$ python3 -q
>>> import numpy as np
>>> np.set_printoptions(precision=1, suppress=True, linewidth=100, sign=" ")
>>> q, _ = np.linalg.qr(np.array([[-0.6, -2.5, -1.2, 0.2],
...     [0.2, 1.8, -1.9, 0.4],
...     [0.5, -0.7, -1.1, 3.7],
...     [1.1, 0.0, 0.7, -0.4]]))
>>> vals = np.array([1, -1, -2, -2])
>>> E = q @ np.diag(vals) @ q.T
>>> E.round(1) + 0
array([[-1. , -0.6, -0.2, -0.9],
       [-0.6, -1.6,  0. ,  0.2],
       [-0.2,  0. , -1.5,  1. ],
       [-0.9,  0.2,  1. ,  0. ]])
>>> vals, evecs = np.linalg.eigh(E)
>>> vec = np.array([-1, -3, 9, 8])
>>> round(vec @ E @ vec / (vec @ vec), 1), vals[0], vals[-1]
(np.float64(0.1), np.float64(-2.0), np.float64(1.0))
>>> np.round(np.abs(E).sum(axis=1).max(), 1), np.abs(vals).max()
(np.float64(2.7), np.float64(2.0))
>>> np.round(evecs * np.maximum(vals, 0) @ evecs.T, 1) + 0
array([[ 0.2, -0.1, -0.2, -0.4],
       [-0.1,  0. ,  0.1,  0.1],
       [-0.2,  0.1,  0.1,  0.3],
       [-0.4,  0.1,  0.3,  0.7]])
>>> (np.sign(evecs[:, -1].round(6)) == np.sign(evecs[0, -1].round(6))).astype(int)
array([ 1,  0,  0,  0])
>>> np.linalg.eigvalsh(E[1:, 1:])
array([-2. , -1.6,  0.6])
>>> t3 = np.stack([E, -1 * E, E[::-1]])
>>> np.einsum("bij,cij->bc", t3, t3)
array([[ 10. , -10. ,   1.8],
       [-10. ,  10. ,  -1.8],
       [  1.8,  -1.8,  10. ]])
>>> (t3 @ E.T).shape
(3, 4, 4)
>>> np.round(t3.sum(axis=0), 1) + 0
array([[-0.9,  0.2,  1. ,  0. ],
       [-0.2,  0. , -1.5,  1. ],
       [-0.6, -1.6,  0. ,  0.2],
       [-1. , -0.6, -0.2, -0.9]])
>>> np.linalg.matrix_rank(t3)
array([ 4,  4,  4])
>>> t3.shape
(3, 4, 4)
>>> round(np.linalg.eigvalsh(E).min(), 1)
np.float64(-2.0)
>>> Y = np.array([[1, -2, -1], [-3, 0, -3]])
>>> C = np.kron(Y, E)
>>> C.round(1) + 0
array([[-1. , -0.6, -0.2, -0.9,  1.9,  1.1,  0.5,  1.7,  1. ,  0.6,  0.2,  0.9],
       [-0.6, -1.6,  0. ,  0.2,  1.1,  3.3,  0.1, -0.4,  0.6,  1.6,  0. , -0.2],
       [-0.2,  0. , -1.5,  1. ,  0.5,  0.1,  2.9, -2. ,  0.2,  0. ,  1.5, -1. ],
       [-0.9,  0.2,  1. ,  0. ,  1.7, -0.4, -2. , -0.1,  0.9, -0.2, -1. ,  0. ],
       [ 2.9,  1.7,  0.7,  2.6,  0. ,  0. ,  0. ,  0. ,  2.9,  1.7,  0.7,  2.6],
       [ 1.7,  4.9,  0.1, -0.6,  0. ,  0. ,  0. ,  0. ,  1.7,  4.9,  0.1, -0.6],
       [ 0.7,  0.1,  4.4, -3. ,  0. ,  0. ,  0. ,  0. ,  0.7,  0.1,  4.4, -3. ],
       [ 2.6, -0.6, -3. , -0.1,  0. ,  0. ,  0. ,  0. ,  2.6, -0.6, -3. , -0.1]])
>>> round(float(np.linalg.norm(C, 2)), 1), round(np.linalg.norm(Y, 2) * np.linalg.norm(E, 2), 1)
(8.5, np.float64(8.5))
>>> C.shape
(8, 12)
>>> f = np.array([1, -4, -1, 4])
>>> Y = E + np.outer(f, np.eye(4)[3])
>>> Y.round(1) + 0
array([[-1. , -0.6, -0.2,  0.1],
       [-0.6, -1.6,  0. , -3.8],
       [-0.2,  0. , -1.5,  0. ],
       [-0.9,  0.2,  1. ,  4. ]])
>>> np.linalg.matrix_rank(np.linalg.inv(Y) - np.linalg.inv(E), tol=1e-8)
np.int64(1)
>>> mat = np.array([[0.5, 0.0, 0.0, 0.5, 0.0],
...     [0.0, 0.5, 0.0, 0.0, 0.5],
...     [0.0, 0.0, 0.5, 0.5, 0.0],
...     [0.0, 0.0, 0.0, 1.0, 0.0],
...     [0.0, 0.3, 0.0, 0.0, 0.7]])
>>> mat
array([[ 0.5,  0. ,  0. ,  0.5,  0. ],
       [ 0. ,  0.5,  0. ,  0. ,  0.5],
       [ 0. ,  0. ,  0.5,  0.5,  0. ],
       [ 0. ,  0. ,  0. ,  1. ,  0. ],
       [ 0. ,  0.3,  0. ,  0. ,  0.7]])
>>> # 2 groups of indices that never mix
>>> np.linalg.matrix_power(mat, 2)
array([[ 0.2,  0. ,  0. ,  0.8,  0. ],
       [ 0. ,  0.4,  0. ,  0. ,  0.6],
       [ 0. ,  0. ,  0.2,  0.8,  0. ],
       [ 0. ,  0. ,  0. ,  1. ,  0. ],
       [ 0. ,  0.4,  0. ,  0. ,  0.6]])
>>> mat @ np.ones(5)
array([ 1.,  1.,  1.,  1.,  1.])
>>> p = np.eye(5)[0]
>>> for _ in range(6):
...     p = p @ mat
...     print(p.round(1))
... 
[ 0.5  0.   0.   0.5  0. ]
[ 0.2  0.   0.   0.8  0. ]
[ 0.1  0.   0.   0.9  0. ]
[ 0.1  0.   0.   0.9  0. ]
[ 0.  0.  0.  1.  0.]
[ 0.  0.  0.  1.  0.]
>>> K = np.loadtxt("data.csv", delimiter=",")
>>> K
array([[-22.6,   4.7, -18.9],
       [-11.7,   2.4, -10.8],
       [-11.2,   2.3, -10.4],
       [ -9.8,   2. ,  -9.3],
       [ -8.3,   1.6,  -8. ],
       [ -7.9,   1.5,  -7.7],
       [ -6.5,   1.1,  -6.4],
       [ -2.8,   0.1,  -2.9],
       [ -2.6,   0.1,  -2.6],
       [ -2.4,   0. ,  -2.4],
       [ -0.7,  -0.1,  -0.6],
       [ -0.5,  -0.1,  -0.4],
       [ -0.4,  -0.1,  -0.3],
       [ -0.1,   0. ,  -0.1],
       [  0.3,   0.1,   0.2],
       [  0.9,   0.2,   0.7],
       [  8.3,   2.2,   4.4],
       [  9.7,   2.5,   5. ],
       [ 10.2,   2.6,   5.2],
       [ 10.9,   2.8,   5.5],
       [ 12.6,   3.1,   6.3],
       [ 14.9,   3.6,   7.3],
       [ 18.5,   4.3,   8.8],
       [ 31.5,   6.6,  14.3],
       [ 39.6,   7.9,  17.8],
       [ 39.8,   7.9,  17.9],
       [ 40.5,   8. ,  18.2],
       [ 45.4,   8.8,  20.3]])
>>> cen = K - K.mean(axis=0)
>>> evecs = np.linalg.svd(cen)[2][:2]
>>> Y = cen - cen @ evecs.T @ evecs
>>> np.round(np.cov(cen @ evecs.T, rowvar=False), 1) + 0
array([[ 419.5,    0. ],
       [   0. ,    5.7]])
>>> (cen @ evecs.T).std(axis=0)
array([ 20.1,   2.3])
>>> Y.std(axis=0)
array([ 0.2,  0.3,  0.3])
>>> vec = np.array([-2, 3, -2])
>>> target = K @ vec
>>> np.linalg.lstsq(K, target)[0]
array([-2.,  3., -2.])
>>> rng = np.random.default_rng(74)
>>> target = target + 0.1 * rng.normal(size=28)
>>> target
array([  97.1,   52.2,   50.2,   44.2,   37.3,   35.7,   29.1,   11.7,   10.7,    9.7,    2.5,
          1.6,    1.1,    0.4,   -0.7,   -2.6,  -18.9,  -22. ,  -23. ,  -24.3,  -28.5,  -33.5,
        -41.7,  -71.8,  -91.2,  -91.6,  -93.5, -105. ])
>>> c, *_ = np.linalg.lstsq(K, target)
>>> np.round(K.T @ (target - K @ c), 1) + 0
array([ 0.,  0.,  0.])
>>> [round(float(np.linalg.norm(np.linalg.solve(K.T @ K + lam * np.eye(3), K.T @ target))), 2) for lam in (0, 1, 10, 100)]
[4.13, 4.04, 3.77, 3.23]
>>> M = np.array([[2, 3, 4, 5, 6, 7, 8],
...     [9, 10, 11, 12, 13, 14, 15],
...     [16, 17, 18, 19, 20, 21, 22],
...     [23, 24, 25, 26, 27, 28, 29]])
>>> # rank 2
>>> w1 = np.array([[0, 1, 1],
...     [2, 1, 2],
...     [1, 2, 1],
...     [2, 0, 0],
...     [1, 0, 2],
...     [0, 2, 1],
...     [1, 2, 0]])
>>> c = np.array([7, 6, -7])
>>> act = np.maximum(M @ w1 + c, 0)
>>> (act > 0).mean(axis=0)
array([ 1.,  1.,  1.])
>>> (act > 0).astype(int)
array([[ 1,  1,  1],
       [ 1,  1,  1],
       [ 1,  1,  1],
       [ 1,  1,  1]])
>>> C = np.array([[4, -4], [-3, -3], [-5, -1]])
>>> act @ C
array([[ -103,  -335],
       [ -320,  -748],
       [ -537, -1161],
       [ -754, -1574]])
>>> np.unique(M.round(6), axis=0).shape
(4, 7)
>>> M @ np.linalg.pinv(M) @ M
array([[  2.,   3.,   4.,   5.,   6.,   7.,   8.],
       [  9.,  10.,  11.,  12.,  13.,  14.,  15.],
       [ 16.,  17.,  18.,  19.,  20.,  21.,  22.],
       [ 23.,  24.,  25.,  26.,  27.,  28.,  29.]])
>>> round(np.trace(np.linalg.pinv(M) @ M), 1)
np.float64(2.0)
>>> np.abs(np.diag(np.linalg.qr(M)[1])) > 1e-9
array([ True,  True, False, False])
>>> F = np.loadtxt("run3.csv", delimiter=",")
>>> F
array([[  19.1,  101. ,   78.8,   60.5,   40. ],
       [  21.5,  100.1,   79. ,   60.8,   41.9],
       [  21.5,   99.2,   81. ,   58.5,   40.7],
       [  18.7,   97.7,   79.9,   61.3,   41.4],
       [  20. ,  101.1,   80.4,   59.7,   41. ],
       [  20.1,   98.2,   80.6,   59. ,   41.1],
       [  19.6,  101.5,   81.4,   58.7,   40.4],
       [  20. ,  101.4,   80.9,   61. ,   41.1],
       [  20.1,  100.8,   81.8,   59.8,   40.7],
       [  19.9,  100.8,   78.2,   59.1,   40.8],
       [  21.1,   98.8,   78.2,   60.8,   39.4],
       [  19.1,   98.6,   81.3,   61.3,   38. ],
       [  20.1,  101.2,   80.2,   60.9,   41.9],
       [  20.5,   98.9,   79.5,   60.6,   40.8],
       [  21.9,  100.1,   81.7,   60.9,   39.5],
       [  19.5,  100. ,   80. ,   59.9,   42.1],
       [  20. ,  100.3,   80.6,   60.3,   38.8],
       [  19.3,   98.5,   79.8,   59.9,   38.9],
       [  18.5,   99.9,   79.9,   60.3,   40.3],
       [  20.9,   99.5,   79.8,   60.9,   39.1],
       [  18.4,  102. ,   80.3,   58.8,   41.6],
       [  18.7,   99.8,   81.7,   61.5,   40.6],
       [  20.7,   98.6,   80.5,   60. ,   41.4],
       [  19.9,  100. ,   78. ,   61. ,   38.4],
       [  21.5,  100.4,   78.9,   60.8,   41. ],
       [  20.6,   98.7,   79. ,   59.2,   38.7],
       [  20.8,  100.5,   78.4,   58.7,   38.7],
       [  18.4,   97.5,   81.6,   59.8,   39.9]])
>>> cen = F - F.mean(axis=0)
>>> Uu, s, Vt = np.linalg.svd(cen, full_matrices=False)
>>> np.abs(Vt[0]).argmax()
np.int64(4)
>>> s ** 2 / (s ** 2).sum()
array([ 0.3,  0.3,  0.2,  0.1,  0.1])
>>> np.abs(Uu[:, 0]).argmax()
np.int64(20)
>>> s
array([ 7. ,  6.5,  5.2,  4.8,  4.5])
>>> np.searchsorted(np.cumsum(s ** 2) / (s ** 2).sum(), 0.9) + 1
np.int64(5)
>>> np.round((s ** 2).sum() ** 2 / (s ** 4).sum(), 1)
np.float64(4.5)
